% ipython --no-banner

In [1]: import numpy as np

In [2]: np.set_printoptions(suppress=True, linewidth=200)

In [3]: rd = lambda a: np.round(a, 3) + 0

In [4]: m1 = 5 * np.eye(4) + np.ones((4, 4))

In [5]: print(m1)
[[6. 1. 1. 1.]
 [1. 6. 1. 1.]
 [1. 1. 6. 1.]
 [1. 1. 1. 6.]]

In [6]: x0 = np.array([-1, -1, 4, -6])

In [7]: rhs = m1 @ x0

In [8]: b, lr = np.zeros(4), 1 / np.linalg.norm(m1, 2) ** 2

In [9]: for i in range(50):
   ...:     b -= lr * m1.T @ (m1 @ b - rhs)
   ...:     if i % 10 == 0: print(i, round(np.linalg.norm(m1 @ b - rhs), 3))
   ...: 
0 24.443
10 0.61
20 0.015
30 0.0
40 0.0

In [10]: print(rd(np.linalg.cond(m1)))
1.8

In [11]: print(rd(b))
[-1. -1.  4. -6.]

In [12]: F = np.load("data.npy")

In [13]: print(F)
[[ 1 -1  1]
 [ 1  0  0]
 [ 1  1  1]
 [ 1  2  4]]

In [14]: x0 = np.array([3, -2, -3])

In [15]: print(np.sign((F @ x0).round(6)))
[ 1  1 -1 -1]

In [16]: print((F @ x0).argmax())
1

In [17]: print(np.linalg.norm(F @ x0) <= np.linalg.norm(F, 2) * np.linalg.norm(x0) + 1e-9)
True

In [18]: print(F @ np.ones(3))
[1. 1. 3. 7.]

In [19]: print(F * x0)
[[  3   2  -3]
 [  3   0   0]
 [  3  -2  -3]
 [  3  -4 -12]]

In [20]: print((F * x0).sum(axis=1))
[  2   3  -2 -13]

In [21]: print(F @ np.eye(3)[0])
[1. 1. 1. 1.]

In [22]: feats = np.loadtxt("mat.csv", delimiter=",")

In [23]: print(feats)
[[ -6.575   1.039   2.261]
 [ -7.318   0.731   3.1  ]
 [ -8.687   2.679   0.435]
 [ -6.665   1.667   1.774]
 [ -7.394   1.224   0.79 ]
 [-23.33   18.127  -4.125]
 [-24.474  17.516  -3.994]
 [ -7.355   1.035   1.784]
 [ -5.154  -0.905   4.218]
 [-23.509  18.017  -4.138]
 [-23.167  17.432  -5.32 ]
 [-23.429  17.856  -6.505]
 [ -7.104   0.889   1.435]
 [-23.315  19.896  -4.045]
 [-23.344  18.724  -6.374]
 [ -6.407   1.199   1.255]
 [-23.979  15.901  -3.867]
 [ -7.12   -0.312   1.979]
 [ -6.358   2.348   2.036]
 [-24.421  18.949  -6.114]
 [ -5.745   0.705   1.744]
 [-23.648  18.523  -5.666]
 [-24.268  19.019  -4.191]]

In [24]: cen = (feats - feats.mean(axis=0)) / feats.std(axis=0)

In [25]: print(rd(cen.std(axis=0)))
[1. 1. 1.]

In [26]: print(np.argwhere(np.abs(cen) > 2))
[]

In [27]: b = np.linalg.lstsq(np.delete(cen, 1, axis=1), cen[:, 1])[0]

In [28]: print(rd(b))
[-0.857 -0.141]

In [29]: print(rd(1 - np.var(cen[:, 1] - np.delete(cen, 1, axis=1) @ b)))
0.988

In [30]: B = np.c_[feats[:, :2] @ np.array([[1, 2], [1, 2]]), np.array([0, 2, 3, 2, 2, 2, 0, 0, 3, 3, 0, 2, 0, 3, 3, 2, 2, 0, 3, 3, 3, 3, 3])]

In [31]: print(rd(B))
[[ -5.536 -11.072   0.   ]
 [ -6.587 -13.174   2.   ]
 [ -6.008 -12.016   3.   ]
 [ -4.998  -9.996   2.   ]
 [ -6.17  -12.34    2.   ]
 [ -5.203 -10.406   2.   ]
 [ -6.958 -13.916   0.   ]
 [ -6.32  -12.64    0.   ]
 [ -6.059 -12.118   3.   ]
 [ -5.492 -10.984   3.   ]
 [ -5.735 -11.47    0.   ]
 [ -5.573 -11.146   2.   ]
 [ -6.215 -12.43    0.   ]
 [ -3.419  -6.838   3.   ]
 [ -4.62   -9.24    3.   ]
 [ -5.208 -10.416   2.   ]
 [ -8.078 -16.156   2.   ]
 [ -7.432 -14.864   0.   ]
 [ -4.01   -8.02    3.   ]
 [ -5.472 -10.944   3.   ]
 [ -5.04  -10.08    3.   ]
 [ -5.125 -10.25    3.   ]
 [ -5.249 -10.498   3.   ]]

In [32]: print(rd(np.linalg.norm(B - feats @ np.linalg.lstsq(feats, B)[0], axis=0)))
[0.    0.    5.844]

In [33]: print(rd(np.linalg.lstsq(feats, B[:, 0])[0]))
[1. 1. 0.]

In [34]: print(np.linalg.matrix_rank(np.c_[feats, B]))
4
